$ ipython --no-banner

In [1]: import numpy as np

In [2]: np.set_printoptions(precision=2, suppress=True, linewidth=160, sign=" ")

In [3]: A = np.loadtxt("sample0.csv", delimiter=",")

In [4]: A
Out[4]: 
array([[ 0., -2.,  0.,  2., -1.,  1., -4.,  4., -2.,  1.],
       [ 2.,  0.,  0., -2., -1.,  2., -1.,  2., -2., -4.],
       [ 0.,  0.,  0., -5.,  0.,  0.,  4.,  3.,  2., -3.],
       [-2.,  2.,  5.,  0., -4.,  0.,  5.,  4.,  0.,  1.],
       [ 1.,  1.,  0.,  4.,  0.,  3.,  2., -1.,  0.,  3.],
       [-1., -2.,  0.,  0., -3.,  0.,  0., -5.,  0.,  3.],
       [ 4.,  1., -4., -5., -2.,  0.,  0.,  0.,  2.,  3.],
       [-4., -2., -3., -4.,  1.,  5.,  0.,  0.,  4.,  0.],
       [ 2.,  2., -2.,  0.,  0.,  0., -2., -4.,  0.,  2.],
       [-1.,  4.,  3., -1., -3., -3., -3.,  0., -2.,  0.]])

In [5]: vec = np.array([1, 0, 1, 2, 3, 2, 2, 0, 2, 1])

In [6]: np.linalg.svd(A, compute_uv=False)
Out[6]: array([ 12.1 ,  12.1 ,   9.14,   9.14,   6.65,   6.65,   4.24,   4.24,   0.06,   0.06])

In [7]: np.round(np.linalg.eigvals(A).real, 2) + 0
Out[7]: array([ 0.,  0.,  0.,  0.,  0.,  0.,  0.,  0.,  0.,  0.])

In [8]: q = np.linalg.solve(np.eye(10) - A, np.eye(10) + A)

In [9]: round(np.linalg.det(q), 2)
Out[9]: np.float64(1.0)

In [10]: np.round(q @ q.T, 2) + 0
Out[10]: 
array([[ 1.,  0.,  0.,  0.,  0.,  0.,  0.,  0.,  0.,  0.],
       [ 0.,  1.,  0.,  0.,  0.,  0.,  0.,  0.,  0.,  0.],
       [ 0.,  0.,  1.,  0.,  0.,  0.,  0.,  0.,  0.,  0.],
       [ 0.,  0.,  0.,  1.,  0.,  0.,  0.,  0.,  0.,  0.],
       [ 0.,  0.,  0.,  0.,  1.,  0.,  0.,  0.,  0.,  0.],
       [ 0.,  0.,  0.,  0.,  0.,  1.,  0.,  0.,  0.,  0.],
       [ 0.,  0.,  0.,  0.,  0.,  0.,  1.,  0.,  0.,  0.],
       [ 0.,  0.,  0.,  0.,  0.,  0.,  0.,  1.,  0.,  0.],
       [ 0.,  0.,  0.,  0.,  0.,  0.,  0.,  0.,  1.,  0.],
       [ 0.,  0.,  0.,  0.,  0.,  0.,  0.,  0.,  0.,  1.]])

In [11]: U, s, Vt = np.linalg.svd(A, full_matrices=False)

In [12]: s
Out[12]: array([ 12.1 ,  12.1 ,   9.14,   9.14,   6.65,   6.65,   4.24,   4.24,   0.06,   0.06])

In [13]: U.shape, s.shape, Vt.shape
Out[13]: ((10, 10), (10,), (10, 10))

In [14]: (s > 1e-8).sum()
Out[14]: np.int64(10)

In [15]: np.round(U.T @ A @ Vt.T, 2) + 0
Out[15]: 
array([[ 12.1 ,   0.  ,   0.  ,   0.  ,   0.  ,   0.  ,   0.  ,   0.  ,   0.  ,   0.  ],
       [  0.  ,  12.1 ,   0.  ,   0.  ,   0.  ,   0.  ,   0.  ,   0.  ,   0.  ,   0.  ],
       [  0.  ,   0.  ,   9.14,   0.  ,   0.  ,   0.  ,   0.  ,   0.  ,   0.  ,   0.  ],
       [  0.  ,   0.  ,   0.  ,   9.14,   0.  ,   0.  ,   0.  ,   0.  ,   0.  ,   0.  ],
       [  0.  ,   0.  ,   0.  ,   0.  ,   6.65,   0.  ,   0.  ,   0.  ,   0.  ,   0.  ],
       [  0.  ,   0.  ,   0.  ,   0.  ,   0.  ,   6.65,   0.  ,   0.  ,   0.  ,   0.  ],
       [  0.  ,   0.  ,   0.  ,   0.  ,   0.  ,   0.  ,   4.24,   0.  ,   0.  ,   0.  ],
       [  0.  ,   0.  ,   0.  ,   0.  ,   0.  ,   0.  ,   0.  ,   4.24,   0.  ,   0.  ],
       [  0.  ,   0.  ,   0.  ,   0.  ,   0.  ,   0.  ,   0.  ,   0.  ,   0.06,   0.  ],
       [  0.  ,   0.  ,   0.  ,   0.  ,   0.  ,   0.  ,   0.  ,   0.  ,   0.  ,   0.06]])

In [16]: np.round(U.T @ U, 2) + 0
Out[16]: 
array([[ 1.,  0.,  0.,  0.,  0.,  0.,  0.,  0.,  0.,  0.],
       [ 0.,  1.,  0.,  0.,  0.,  0.,  0.,  0.,  0.,  0.],
       [ 0.,  0.,  1.,  0.,  0.,  0.,  0.,  0.,  0.,  0.],
       [ 0.,  0.,  0.,  1.,  0.,  0.,  0.,  0.,  0.,  0.],
       [ 0.,  0.,  0.,  0.,  1.,  0.,  0.,  0.,  0.,  0.],
       [ 0.,  0.,  0.,  0.,  0.,  1.,  0.,  0.,  0.,  0.],
       [ 0.,  0.,  0.,  0.,  0.,  0.,  1.,  0.,  0.,  0.],
       [ 0.,  0.,  0.,  0.,  0.,  0.,  0.,  1.,  0.,  0.],
       [ 0.,  0.,  0.,  0.,  0.,  0.,  0.,  0.,  1.,  0.],
       [ 0.,  0.,  0.,  0.,  0.,  0.,  0.,  0.,  0.,  1.]])
